% ipython --no-banner

In [1]: import numpy as np

In [2]: import numpy.linalg as la

In [3]: np.set_printoptions(suppress=True, linewidth=120)

In [4]: E = np.loadtxt("w.csv", delimiter=",")

In [5]: E
Out[5]: 
array([[ 0.,  5.,  4.,  4.,  5., -1., -5., -5.,  3.],
       [-1.,  3., -3., -3., -2.,  0., -1., -1., -1.],
       [ 0.,  2., -4., -1.,  0., -3., -1.,  5.,  3.],
       [-5.,  1.,  0.,  2., -4., -5., -1., -4.,  0.],
       [-3.,  3.,  3.,  0., -4.,  4., -4., -4.,  1.],
       [ 3., -3.,  0., -4., -2., -1., -5., -4.,  3.],
       [-1., -1., -2.,  1., -1., -3.,  2., -1.,  4.],
       [ 0., -4.,  4., -3.,  2., -3.,  5., -5., -4.],
       [ 4.,  4.,  4., -5.,  2.,  1.,  2., -2., -2.],
       [-3.,  5., -5., -3.,  5.,  2.,  0.,  3.,  3.],
       [ 2., -1., 10., 10.,  9., -1., -3., -3.,  5.]])

In [6]: th = np.radians(72)

In [7]: Rm = np.eye(9)

In [8]: Rm[8, 8] = Rm[6, 6] = np.cos(th)

In [9]: Rm[8, 6], Rm[6, 8] = -np.sin(th), np.sin(th)

In [10]: Rm.round(2)
Out[10]: 
array([[ 1.  ,  0.  ,  0.  ,  0.  ,  0.  ,  0.  ,  0.  ,  0.  ,  0.  ],
       [ 0.  ,  1.  ,  0.  ,  0.  ,  0.  ,  0.  ,  0.  ,  0.  ,  0.  ],
       [ 0.  ,  0.  ,  1.  ,  0.  ,  0.  ,  0.  ,  0.  ,  0.  ,  0.  ],
       [ 0.  ,  0.  ,  0.  ,  1.  ,  0.  ,  0.  ,  0.  ,  0.  ,  0.  ],
       [ 0.  ,  0.  ,  0.  ,  0.  ,  1.  ,  0.  ,  0.  ,  0.  ,  0.  ],
       [ 0.  ,  0.  ,  0.  ,  0.  ,  0.  ,  1.  ,  0.  ,  0.  ,  0.  ],
       [ 0.  ,  0.  ,  0.  ,  0.  ,  0.  ,  0.  ,  0.31,  0.  ,  0.95],
       [ 0.  ,  0.  ,  0.  ,  0.  ,  0.  ,  0.  ,  0.  ,  1.  ,  0.  ],
       [ 0.  ,  0.  ,  0.  ,  0.  ,  0.  ,  0.  , -0.95,  0.  ,  0.31]])

In [11]: M2 = E @ Rm.T

In [12]: np.round(np.abs(M2 - E).max(axis=0), 2)
Out[12]: array([0.  , 0.  , 0.  , 0.  , 0.  , 0.  , 7.26, 0.  , 4.67])

In [13]: np.allclose(E @ E.T, M2 @ M2.T)
Out[13]: True

In [14]: round(la.det(Rm), 2), np.round(np.trace(Rm), 2)
Out[14]: (np.float64(1.0), np.float64(7.62))

In [15]: np.allclose(la.norm(E, axis=1), la.norm(M2, axis=1))
Out[15]: True
